>>> import numpy as np
>>> np.set_printoptions(precision=2, suppress=True, linewidth=200)
>>> W0 = np.array([[1, -2, 4], [1, -1, 1], [1, 0, 0], [1, 1, 1], [1, 2, 4]])
>>> M2 = np.array([[0, 2], [-3, 2]])
>>> cent = np.kron(M2, W0)
>>> print(np.linalg.matrix_rank(cent))
6
>>> print(cent.shape)
(10, 6)
>>> vec = np.array([3, -4, -3])
>>> rhs = W0 @ vec
>>> print(np.linalg.lstsq(W0, rhs)[0])
[ 3. -4. -3.]
>>> rng = np.random.default_rng(113)
>>> rhs = rhs + 0.3 * rng.normal(size=5)
>>> print(rhs)
[ -0.52   4.16   2.98  -4.67 -16.7 ]
>>> b, *_ = np.linalg.lstsq(W0, rhs)
>>> print(np.round(W0.T @ (rhs - W0 @ b), 2) + 0)
[0. 0. 0.]
>>> print([round(float(np.linalg.norm(np.linalg.solve(W0.T @ W0 + lam * np.eye(3), W0.T @ rhs))), 2) for lam in (0, 1, 10, 100)])
[5.71, 4.75, 2.61, 0.64]
>>> X = np.array([[0, 0, 1, 0], [0, 2, 0, 2], [2, 0, 1, 0], [0, 1, 0, 0]])
>>> # splits into 2 blocks
>>> print(X @ X)
[[2 0 1 0]
 [0 6 0 4]
 [2 0 3 0]
 [0 2 0 2]]
>>> vals, V = np.linalg.eig(X)
>>> print(np.prod(vals))
4.0
>>> print(vals)
[-1.    2.    2.73 -0.73]
>>> print(np.sort(np.linalg.eigvals(np.linalg.inv(X))))
[-1.37 -1.    0.37  0.5 ]
>>> print(X @ V[:, 0] - vals[0] * V[:, 0])
[0. 0. 0. 0.]
>>> print(np.sort(np.linalg.eigvals(X @ X)))
[0.54 1.   4.   7.46]
>>> arr = np.load("w.npy")
>>> print(arr)
[[ 2  0  0  0  0  0  0]
 [-2 -2  0  0  0  0  0]
 [ 1 -2  1  0  0  0  0]
 [-1  1  0 -2  0  0  0]
 [-3 -1 -1  0 -2  0  0]
 [ 3  3 -3 -1 -1  3  0]
 [-1  3  0 -2 -1 -1  0]]
>>> # rows and columns are dependent
>>> ang = np.radians(135)
>>> r_ = np.eye(7)
>>> r_[6, 6] = r_[0, 0] = np.cos(ang)
>>> r_[6, 0], r_[0, 6] = -np.sin(ang), np.sin(ang)
>>> print(r_)
[[-0.71  0.    0.    0.    0.    0.    0.71]
 [ 0.    1.    0.    0.    0.    0.    0.  ]
 [ 0.    0.    1.    0.    0.    0.    0.  ]
 [ 0.    0.    0.    1.    0.    0.    0.  ]
 [ 0.    0.    0.    0.    1.    0.    0.  ]
 [ 0.    0.    0.    0.    0.    1.    0.  ]
 [-0.71  0.    0.    0.    0.    0.   -0.71]]
>>> M2 = arr @ r_.T
>>> print(np.allclose(arr @ arr.T, M2 @ M2.T))
True
>>> print(M2)
[[-1.41  0.    0.    0.    0.    0.   -1.41]
 [ 1.41 -2.    0.    0.    0.    0.    1.41]
 [-0.71 -2.    1.    0.    0.    0.   -0.71]
 [ 0.71  1.    0.   -2.    0.    0.    0.71]
 [ 2.12 -1.   -1.    0.   -2.    0.    2.12]
 [-2.12  3.   -3.   -1.   -1.    3.   -2.12]
 [ 0.71  3.    0.   -2.   -1.   -1.    0.71]]
